In [1]: import numpy as np

In [2]: np.set_printoptions(precision=2, suppress=True, linewidth=200)

In [3]: def rd(a):
   ...:     return np.round(a, 2) + 0
   ...: 

In [4]: arr = np.load("mat.npy")

In [5]: print(arr)
[[-0.7  -0.5  -0.8   0.4   0.3  -1.  ]
 [-0.72 -0.57 -0.78  0.48  0.24 -0.9 ]
 [ 0.2  -0.6  -0.3   0.    1.4   1.5 ]
 [ 0.8  -0.4  -2.    1.1   0.   -0.4 ]]

In [6]: print(np.argsort(-np.linalg.norm(arr, axis=0).round(6), kind="stable")[:3])
[2 5 4]

In [7]: print([round(float(x), 2) for x in np.linalg.svd(arr, compute_uv=False)[:3]])
[2.95, 2.25, 1.52]

In [8]: A2 = arr / np.sqrt((arr ** 2).mean(axis=1, keepdims=True))

In [9]: print(rd(A2[0]))
[-1.06 -0.76 -1.21  0.6   0.45 -1.51]

In [10]: print(rd(np.linalg.norm(A2, axis=1)))
[2.45 2.45 2.45 2.45]

In [11]: m1 = np.load("w.npy")

In [12]: print(m1)
[[ 3.  2. -3.  1.  0.  1.  0.]
 [ 2. -2. -2.  1.  2.  2.  2.]
 [-2. -3.  2.  1.  2.  0.  2.]
 [ 0.  0.  0.  1.  0.  3.  4.]
 [ 0.  0.  0.  6.  6.  9.  2.]
 [ 0.  0.  0.  3.  5.  7.  3.]
 [ 0.  0.  0.  4.  9.  5.  1.]]

In [13]: print(rd(m1 @ np.linalg.pinv(m1) @ m1))
[[ 3.  2. -3.  1.  0.  1.  0.]
 [ 2. -2. -2.  1.  2.  2.  2.]
 [-2. -3.  2.  1.  2.  0.  2.]
 [ 0.  0.  0.  1.  0.  3.  4.]
 [ 0.  0.  0.  6.  6.  9.  2.]
 [ 0.  0.  0.  3.  5.  7.  3.]
 [ 0.  0.  0.  4.  9.  5.  1.]]

In [14]: print(np.allclose(m1[:-1].T @ np.linalg.lstsq(m1[:-1].T, m1[-1])[0], m1[-1]))
True

In [15]: print(np.unique(m1.round(6), axis=0).shape)
(7, 7)

In [16]: print(np.linalg.lstsq(m1[:-1].T, m1[-1])[2])
6

In [17]: X = np.array([[1, 0, 0, 0], [1, 1, 0, 0], [0, 0, 1, 0], [1, 3, 0, 1]])

In [18]: print(X)
[[1 0 0 0]
 [1 1 0 0]
 [0 0 1 0]
 [1 3 0 1]]

In [19]: print((np.linalg.matrix_power((X != 0) + (X.T != 0) + np.eye(4), 4) > 0).astype(int))
[[1 1 0 1]
 [1 1 0 1]
 [0 0 1 0]
 [1 1 0 1]]

In [20]: print(rd(np.sort(np.linalg.eigvals(X).real)))
[1. 1. 1. 1.]

In [21]: print(rd(np.linalg.det(X)))
1.0

In [22]: rng = np.random.default_rng(43272)

In [23]: lab = rng.permutation(4)

In [24]: print(lab)
[1 3 2 0]

In [25]: A2 = X[lab][:, lab]

In [26]: print(np.trace(A2))
4

In [27]: print(rd(np.sort(np.abs(np.linalg.eigvals(A2)))))
[1. 1. 1. 1.]

In [28]: print(rd(np.linalg.det(A2)), rd(np.linalg.det(X[lab])))
1.0 1.0

In [29]: print(np.diag(A2))
[1 1 1 1]

In [30]: print(np.allclose(A2, X))
False

In [31]: print(rd(np.linalg.eigvals(X).sum().real))
4.0

In [32]: print(rd(np.linalg.eigvals(X)))
[1. 1. 1. 1.]

In [33]: print(np.kron(np.eye(2, dtype=int), X))
[[1 0 0 0 0 0 0 0]
 [1 1 0 0 0 0 0 0]
 [0 0 1 0 0 0 0 0]
 [1 3 0 1 0 0 0 0]
 [0 0 0 0 1 0 0 0]
 [0 0 0 0 1 1 0 0]
 [0 0 0 0 0 0 1 0]
 [0 0 0 0 1 3 0 1]]

In [34]: print(rd(np.linalg.det(2 * X)), rd(np.linalg.det(X)))
16.0 1.0

In [35]: P = np.triu(np.array([[2, 0, 0, 0], [1, 3, 0, 0], [0, 0, 0, 0], [2, 3, 1, 1]]), 1) + np.eye(4)

In [36]: A2 = P @ X @ np.linalg.inv(P)

In [37]: print(np.poly(A2))
[ 1. -4.  6. -4.  1.]

In [38]: print(np.trace(A2), np.trace(X))
4.0 4

In [39]: print(np.linalg.matrix_rank(A2))
4
